$ python -q
>>> import numpy as np
>>> import numpy.linalg as la
>>> np.set_printoptions(precision=3, suppress=True, linewidth=160, sign=" ")
>>> J = np.load("layer0.npy")
>>> J
array([[-2.,  1.,  3.,  2.,  2.,  0.,  0.],
       [-3.,  0.,  1., -2., -2.,  0.,  0.],
       [-1., -1., -2., -3.,  0.,  0.,  0.],
       [ 1., -1., -3.,  0., -2.,  0.,  0.],
       [ 3., -2., -2.,  1.,  1.,  0.,  0.],
       [ 0.,  0.,  0.,  0.,  0., -3., -3.],
       [ 0.,  0.,  0.,  0.,  0.,  1., -1.]])
>>> round(la.norm(J, "nuc"), 3)
np.float64(23.051)
>>> np.round(la.norm(J) ** 2 / la.norm(J, 2) ** 2, 3)
np.float64(2.281)
>>> round(la.norm(J, 1), 3), round(float(la.norm(J, np.inf)), 3)
(np.float64(11.0), 10.0)
>>> round(la.norm(J[0], 1), 3), round(la.norm(J[0], np.inf), 3)
(np.float64(10.0), np.float64(3.0))
>>> la.norm(J, axis=0)
array([ 4.899,  2.646,  5.196,  4.243,  3.606,  3.162,  3.162])
>>> J[0] @ J[6]
np.float64(0.0)
>>> round(la.norm(J[0] - J[6]), 3)
np.float64(4.899)
>>> la.norm(J, axis=1).argmax()
np.int64(0)
>>> round(float(la.det(J)), 3)
-762.0
>>> np.flatnonzero(la.matrix_power((J != 0) + (J.T != 0) + np.eye(7), 7)[4])
array([ 0,  1,  2,  3,  4])
>>> J @ J
array([[  6., -11., -21., -13.,  -8.,   0.,   0.],
       [ -3.,   2.,  -1., -11.,  -4.,   0.,   0.],
       [  4.,   4.,   9.,   6.,   6.,   0.,   0.],
       [ -2.,   8.,  12.,  11.,   2.,   0.,   0.],
       [  6.,   2.,   6.,  17.,   9.,   0.,   0.],
       [  0.,   0.,   0.,   0.,   0.,   6.,  12.],
       [  0.,   0.,   0.,   0.,   0.,  -4.,  -2.]])
>>> (J != 0).astype(int)
array([[ 1,  1,  1,  1,  1,  0,  0],
       [ 1,  0,  1,  1,  1,  0,  0],
       [ 1,  1,  1,  1,  0,  0,  0],
       [ 1,  1,  1,  0,  1,  0,  0],
       [ 1,  1,  1,  1,  1,  0,  0],
       [ 0,  0,  0,  0,  0,  1,  1],
       [ 0,  0,  0,  0,  0,  1,  1]])
